$ ipython --no-banner

In [1]: import numpy as np

In [2]: np.set_printoptions(suppress=True, linewidth=160)

In [3]: E = np.loadtxt("out0.csv", delimiter=",")

In [4]: E
Out[4]: 
array([[ 1.,  3.,  3.,  0.,  1.,  1.,  3.,  2.,  0.],
       [ 1.,  4.,  3.,  0.,  2.,  3.,  6.,  5.,  3.],
       [ 2.,  5.,  5.,  1.,  2.,  6.,  7.,  7.,  3.],
       [ 4.,  5.,  8.,  4.,  2.,  9., 10.,  8.,  4.],
       [ 7.,  5.,  9.,  6.,  3., 12., 10., 11.,  6.],
       [ 8.,  6., 11.,  6.,  5., 12., 12., 11.,  9.],
       [ 8.,  8., 14.,  9.,  8., 15., 14., 11.,  9.],
       [11.,  9., 14.,  9.,  9., 16., 17., 12., 12.],
       [12., 12., 14., 11., 12., 16., 20., 12., 13.],
       [13., 13., 17., 12., 12., 17., 21., 12., 16.],
       [16., 13., 17., 13., 15., 17., 23., 15., 19.],
       [16., 16., 19., 16., 18., 18., 23., 17., 22.],
       [19., 19., 21., 19., 21., 20., 24., 17., 24.],
       [21., 20., 24., 19., 21., 20., 27., 19., 27.],
       [21., 20., 24., 22., 22., 20., 28., 19., 27.],
       [21., 21., 24., 24., 23., 21., 30., 22., 27.],
       [22., 23., 24., 24., 23., 24., 30., 24., 29.],
       [25., 26., 26., 25., 24., 26., 30., 25., 32.]])

In [5]: left, sv, vt = np.linalg.svd(E, full_matrices=False)

In [6]: np.round(left.T @ E @ vt.T, 3) + 0
Out[6]: 
array([[208.548,   0.   ,   0.   ,   0.   ,   0.   ,   0.   ,   0.   ,   0.   ,   0.   ],
       [  0.   ,  17.645,   0.   ,   0.   ,   0.   ,   0.   ,   0.   ,   0.   ,   0.   ],
       [  0.   ,   0.   ,   6.976,   0.   ,   0.   ,   0.   ,   0.   ,   0.   ,   0.   ],
       [  0.   ,   0.   ,   0.   ,   6.253,   0.   ,   0.   ,   0.   ,   0.   ,   0.   ],
       [  0.   ,   0.   ,   0.   ,   0.   ,   4.578,   0.   ,   0.   ,   0.   ,   0.   ],
       [  0.   ,   0.   ,   0.   ,   0.   ,   0.   ,   4.053,   0.   ,   0.   ,   0.   ],
       [  0.   ,   0.   ,   0.   ,   0.   ,   0.   ,   0.   ,   3.588,   0.   ,   0.   ],
       [  0.   ,   0.   ,   0.   ,   0.   ,   0.   ,   0.   ,   0.   ,   2.72 ,   0.   ],
       [  0.   ,   0.   ,   0.   ,   0.   ,   0.   ,   0.   ,   0.   ,   0.   ,   1.947]])

In [7]: np.round(np.cumsum(sv ** 2) / np.sum(sv ** 2), 3)
Out[7]: array([0.99 , 0.997, 0.998, 0.999, 0.999, 0.999, 1.   , 1.   , 1.   ])

In [8]: round(float(np.sqrt((sv ** 2).sum())), 3), round(np.linalg.norm(E), 3)
Out[8]: (209.65, np.float64(209.65))

In [9]: np.round(np.abs(vt[0]), 3)
Out[9]: array([0.3  , 0.295, 0.347, 0.298, 0.302, 0.334, 0.417, 0.307, 0.378])

In [10]: np.round(left.T @ left, 3) + 0
Out[10]: 
array([[1., 0., 0., 0., 0., 0., 0., 0., 0.],
       [0., 1., 0., 0., 0., 0., 0., 0., 0.],
       [0., 0., 1., 0., 0., 0., 0., 0., 0.],
       [0., 0., 0., 1., 0., 0., 0., 0., 0.],
       [0., 0., 0., 0., 1., 0., 0., 0., 0.],
       [0., 0., 0., 0., 0., 1., 0., 0., 0.],
       [0., 0., 0., 0., 0., 0., 1., 0., 0.],
       [0., 0., 0., 0., 0., 0., 0., 1., 0.],
       [0., 0., 0., 0., 0., 0., 0., 0., 1.]])
